% python3 -q
>>> import numpy as np
>>> np.set_printoptions(precision=2, suppress=True, linewidth=120, floatmode="fixed")
>>> arr = np.loadtxt("dump.csv", delimiter=",")
>>> arr
array([[ 0.62,  0.17,  0.36, -0.01, -0.28],
       [ 0.17,  0.91, -0.11,  0.12,  0.17],
       [ 0.36, -0.11,  0.55, -0.28,  0.15],
       [-0.01,  0.12, -0.28,  0.24, -0.29],
       [-0.28,  0.17,  0.15, -0.29,  0.69]])
>>> print(round(np.linalg.det(arr.T), 2))
-0.0
>>> round(float(np.linalg.det(2 * arr)), 2), np.round(np.linalg.det(arr), 2)
(-0.0, np.float64(-0.0))
>>> print(round(float(np.linalg.det(arr[::-1])), 2))
-0.0
>>> np.round(np.poly(arr), 2) + 0
array([ 1.00, -3.00,  3.00, -1.00,  0.00,  0.00])
>>> print(np.linalg.lstsq(arr[:-1].T, arr[-1])[2])
3
>>> left, s, Vh = np.linalg.svd(arr)
>>> evecs = Vh[:(s > 1e-8).sum()]
>>> rng = np.random.default_rng(685099)
>>> vec = arr[0] + 5 * arr[2] + rng.integers(2) * np.eye(5)[2]
>>> vec
array([ 2.43, -0.40,  4.10, -1.43,  0.48])
>>> np.linalg.matrix_rank(np.vstack([arr, vec]))
np.int64(4)
>>> np.diag(evecs.T @ evecs)
array([0.62, 0.91, 0.55, 0.24, 0.69])
>>> evecs.T @ evecs
array([[ 0.62,  0.17,  0.36, -0.01, -0.28],
       [ 0.17,  0.91, -0.11,  0.12,  0.17],
       [ 0.36, -0.11,  0.55, -0.28,  0.15],
       [-0.01,  0.12, -0.28,  0.24, -0.29],
       [-0.28,  0.17,  0.15, -0.29,  0.69]])
>>> np.allclose(evecs.T @ evecs @ vec, vec)
False
>>> data = np.array([[5, -1, -4, 2, 0],
...     [5, -2, 1, 3, 2],
...     [0, 1, -2, 5, -4],
...     [1, 0, -1, 4, 2],
...     [-4, -2, 0, 1, -1]])
>>> data
array([[ 5, -1, -4,  2,  0],
       [ 5, -2,  1,  3,  2],
       [ 0,  1, -2,  5, -4],
       [ 1,  0, -1,  4,  2],
       [-4, -2,  0,  1, -1]])
>>> np.trace(data)
np.int64(4)
>>> np.allclose(data, data.T)
False
>>> round(float(np.linalg.det(data)), 2)
2101.0
>>> data @ data
array([[ 22,  -7, -15,  -5,  18],
       [ 10,  -4, -27,  23,  -4],
       [ 26,   4,   0,   9,  24],
       [  1,  -6,  -6,  15,  10],
       [-25,  10,  13, -11,  -1]])
>>> print((data + data.T) / 2)
[[ 5.00  2.00 -2.00  1.50 -2.00]
 [ 2.00 -2.00  1.00  1.50  0.00]
 [-2.00  1.00 -2.00  2.00 -2.00]
 [ 1.50  1.50  2.00  4.00  1.50]
 [-2.00  0.00 -2.00  1.50 -1.00]]
>>> labels = rng.permutation(5)
>>> print(labels)
[3 1 4 2 0]
>>> Y = data[labels][:, labels]
>>> print(np.diag(Y))
[ 4 -2 -1 -2  5]
>>> feats = np.load("case7.npy")
>>> print(feats)
[[9 3 9 3 9 3]
 [0 6 0 6 0 6]
 [1 6 1 6 1 6]
 [9 3 9 3 9 3]
 [0 6 0 6 0 6]
 [1 6 1 6 1 6]]
>>> # rows and columns are dependent
>>> Y = np.array([[3, 3, 2], [2, 3, 1], [3, 2, 2], [3, 0, 0], [1, 2, 1], [3, 3, 2]])
>>> np.linalg.matrix_rank(np.vstack([feats, Y.T]))
np.int64(5)
>>> np.vstack([feats, Y.T]).shape
(9, 6)
>>> Y.T @ feats.T
array([[87, 48, 55, 87, 48, 55],
       [81, 36, 43, 81, 36, 43],
       [54, 18, 23, 54, 18, 23]])
>>> print(np.linalg.matrix_rank(feats @ Y))
2
>>> Y = feats / np.sqrt((feats ** 2).mean(axis=1, keepdims=True))
>>> print(np.linalg.matrix_rank(Y) == np.linalg.matrix_rank(feats))
True
>>> np.linalg.matrix_rank(feats - feats.mean(axis=1, keepdims=True))
np.int64(1)
>>> np.linalg.norm(Y, axis=1)
array([2.45, 2.45, 2.45, 2.45, 2.45, 2.45])
>>> T = np.stack([feats, -3 * feats, feats[::-1]])
>>> print((T @ feats.T).shape)
(3, 6, 6)
>>> np.einsum("bij,cij->bc", T, T)
array([[  978, -2934,   540],
       [-2934,  8802, -1620],
       [  540, -1620,   978]])
>>> print(T.shape)
(3, 6, 6)
>>> np.linalg.det(T)
array([0.00, 0.00, 0.00])
>>> print(T.sum(axis=0))
[[-17   0 -17   0 -17   0]
 [  0  -6   0  -6   0  -6]
 [  7  -9   7  -9   7  -9]
 [-17   0 -17   0 -17   0]
 [  0  -6   0  -6   0  -6]
 [  7  -9   7  -9   7  -9]]
>>> np.linalg.norm(T, axis=(1, 2))
array([31.27, 93.82, 31.27])
>>> np.linalg.matrix_rank(feats, rtol=0.1)
np.int64(2)
>>> np.round(np.linalg.norm(feats, 2) / np.linalg.norm(feats), 2)
np.float64(0.84)
>>> left, s, Vh = np.linalg.svd(feats)
>>> s.round(2) + 0
array([26.21, 17.06,  0.00,  0.00,  0.00,  0.00])
>>> np.argmax(s[:-1] / (s[1:] + 1e-6)) + 1
np.int64(2)
>>> Y = left[:, :2] @ np.diag(s[:2]) @ Vh[:2]
>>> round(np.linalg.norm(feats - Y) / np.linalg.norm(feats), 2)
np.float64(0.0)
>>> np.linalg.matrix_rank(Y)
np.int64(2)
>>> print(np.round(np.abs(feats - Y).max(), 2))
0.0
>>> u = np.array([3, 1, 3])
>>> g = np.array([-2, 0, 2, 0])
>>> mat = np.outer(u, g)
>>> mat
array([[-6,  0,  6,  0],
       [-2,  0,  2,  0],
       [-6,  0,  6,  0]])
>>> round(np.linalg.norm(mat, 2) / np.linalg.norm(mat), 2)
np.float64(1.0)
>>> np.linalg.cond(mat) > 100
np.True_
>>> W1 = np.array([[3, 0, 2, 5, 5], [2, 1, 2, 3, 4], [1, 0, 2, 2, 1], [4, 4, 5, 4, 4]])
>>> c = np.array([-2, 1, 3, 1, 0])
>>> act = np.maximum(mat @ W1 + c, 0)
>>> print(act)
[[0 1 3 0 0]
 [0 1 3 0 0]
 [0 1 3 0 0]]
>>> np.linalg.matrix_rank(act)
np.int64(1)
>>> Z = np.array([[0, 0], [2, 2], [2, 0], [0, 1], [0, -1]])
>>> act @ Z
array([[8, 2],
       [8, 2],
       [8, 2]])
>>> M = np.loadtxt("mat.csv", delimiter=",")
>>> M
array([[ 0.40, -1.00, -0.70,  1.90, -1.90],
       [-0.30, -1.70, -3.00, -0.80,  0.70],
       [ 0.70, -0.30,  1.90, -0.80, -0.80],
       [ 0.70, -0.50,  1.00, -0.70, -0.70],
       [-1.30,  0.10, -1.40,  0.10,  1.30],
       [-1.10, -0.70,  1.10,  0.40,  0.70],
       [-0.20,  0.80, -1.30, -0.40,  0.40],
       [ 1.30, -0.20, -0.60,  1.30, -0.10],
       [-0.30,  0.10,  0.30,  0.40,  1.70],
       [-1.70,  0.70, -1.00,  2.00,  0.00],
       [ 1.10,  0.40,  2.10,  1.30, -0.80],
       [-1.60,  0.70,  0.00, -0.90,  0.70],
       [ 0.20,  0.10,  1.70, -0.30, -0.80],
       [ 0.30, -0.90,  0.50, -0.40,  1.80],
       [ 2.10, -0.50,  0.50,  1.90, -0.50],
       [-1.80,  0.20, -0.60,  1.10, -0.20],
       [ 1.30,  1.90, -1.30,  1.20, -1.80],
       [ 1.10,  0.20, -0.40, -0.40,  0.20],
       [-0.10, -0.10, -1.10,  0.60,  0.50],
       [ 5.50, -2.00, -4.50,  7.50,  2.00],
       [-0.70, -1.00, -2.10,  1.00,  0.90],
       [-0.50, -0.10,  0.60, -0.40,  0.30],
       [ 0.10,  0.70, -0.40,  0.00, -0.30],
       [-0.10, -0.60, -1.40,  1.20,  0.30]])
>>> cen = M - M.mean(axis=0)
>>> left, s, Vh = np.linalg.svd(cen, full_matrices=False)
>>> np.abs(left[:, 0]).argmax()
np.int64(19)
>>> np.abs(Vh[-1])
array([0.25, 0.83, 0.01, 0.05, 0.50])
>>> np.searchsorted(np.cumsum(s ** 2) / (s ** 2).sum(), 0.9) + 1
np.int64(4)
>>> np.round(cen.mean(axis=0), 2) + 0
array([0.00, 0.00, 0.00, 0.00, 0.00])
>>> round(float((s ** 2).sum() ** 2 / (s ** 4).sum()), 2)
2.53
>>> vec = np.array([-1, 1, -5, -4, 8])
>>> target = M @ vec
>>> np.round(np.linalg.pinv(M) @ M, 2) + 0
array([[1.00, 0.00, 0.00, 0.00, 0.00],
       [0.00, 1.00, 0.00, 0.00, 0.00],
       [0.00, 0.00, 1.00, 0.00, 0.00],
       [0.00, 0.00, 0.00, 1.00, 0.00],
       [0.00, 0.00, 0.00, 0.00, 1.00]])
>>> np.linalg.solve(M.T @ M, M.T @ target)
array([-1.00,  1.00, -5.00, -4.00,  8.00])
>>> target = target + 0.05 * rng.normal(size=24)
>>> target
array([-20.60,  22.42, -13.71,  -8.93,  18.33,  -1.06,  12.25,  -4.52,  10.98,  -0.63, -22.82,  11.52, -13.88,  12.41,
       -16.77,  -1.07, -12.09,   4.28,   7.05,   0.96,  13.37,   1.42,   0.17,   4.16])
>>> c, *_ = np.linalg.lstsq(M, target)
>>> c
array([-1.00,  0.98, -4.99, -4.01,  8.00])
>>> print(round(float(np.linalg.norm(target - M @ c)), 2))
0.25
>>> [round(float(np.linalg.norm(np.linalg.solve(M.T @ M + lam * np.eye(5), M.T @ target))), 2) for lam in (0, 1, 10, 100)]
[10.34, 9.91, 7.56, 2.64]
>>> hat = M @ np.linalg.solve(M.T @ M, M.T)
>>> np.round(np.linalg.eigvalsh(hat), 2) + 0
array([0.00, 0.00, 0.00, 0.00, 0.00, 0.00, 0.00, 0.00, 0.00, 0.00, 0.00, 0.00, 0.00, 0.00, 0.00, 0.00, 0.00, 0.00,
       0.00, 1.00, 1.00, 1.00, 1.00, 1.00])
>>> W0 = np.load("run15.npy")
>>> print(W0)
[[1.00 0.50 0.25]
 [0.50 1.00 0.50]
 [0.25 0.50 1.00]]
>>> left, s, Vh = np.linalg.svd(W0, full_matrices=False)
>>> np.round(Vh @ Vh.T, 2) + 0
array([[1.00, 0.00, 0.00],
       [0.00, 1.00, 0.00],
       [0.00, 0.00, 1.00]])
>>> np.round(left.T @ left, 2) + 0
array([[1.00, 0.00, 0.00],
       [0.00, 1.00, 0.00],
       [0.00, 0.00, 1.00]])
>>> print(np.cumsum(s ** 2) / np.sum(s ** 2))
[0.82 0.96 1.00]
>>> np.allclose(left * s @ Vh, W0)
True
>>> W1 = np.array([[1, 3, 1, 3, 0], [3, 3, 2, 2, 3], [2, 1, 1, 3, 0]])
>>> c = np.array([2, 2, 2, 3, 3])
>>> act = np.maximum(W0 @ W1 + c, 0)
>>> (act > 0).astype(int)
array([[1, 1, 1, 1, 1],
       [1, 1, 1, 1, 1],
       [1, 1, 1, 1, 1]])
>>> Z = np.array([[1, 2, 3], [2, 0, 3], [1, 2, 1], [3, 3, 1], [0, 3, 1]])
>>> W1 @ Z
array([[17, 13, 16],
       [17, 25, 25],
       [14, 15, 13]])
>>> print(act @ Z)
[[46.00 55.25 51.75]
 [49.50 65.00 59.50]
 [43.75 56.75 49.50]]
>>> m1 = np.loadtxt("out4.csv", delimiter=",")
>>> m1
array([[ 1.00,  0.00, -2.00],
       [ 0.00,  9.00,  0.00],
       [-2.00,  0.00,  4.00]])
>>> np.unique(m1.round(6), axis=0).shape
(3, 3)
>>> Y = m1 / np.sqrt((m1 ** 2).mean(axis=1, keepdims=True))
>>> m1 - m1.mean(axis=1, keepdims=True)
array([[ 1.33,  0.33, -1.67],
       [-3.00,  6.00, -3.00],
       [-2.67, -0.67,  3.33]])
>>> np.linalg.norm(Y, axis=1)
array([1.73, 1.73, 1.73])
>>> K = np.diag(np.array([-1, -2, 1, 0, -1, 1]))
>>> print(K)
[[-1  0  0  0  0  0]
 [ 0 -2  0  0  0  0]
 [ 0  0  1  0  0  0]
 [ 0  0  0  0  0  0]
 [ 0  0  0  0 -1  0]
 [ 0  0  0  0  0  1]]
>>> [round(float(x), 2) for x in np.linalg.svd(K, compute_uv=False)[:3]]
[2.0, 1.0, 1.0]
>>> round(np.linalg.norm(K, 2) / np.linalg.norm(K), 2)
np.float64(0.71)
>>> np.linalg.matrix_rank(K, rtol=0.1)
np.int64(5)
>>> np.argsort(-np.linalg.norm(K, axis=0).round(6), kind="stable")[:3]
array([1, 0, 2])
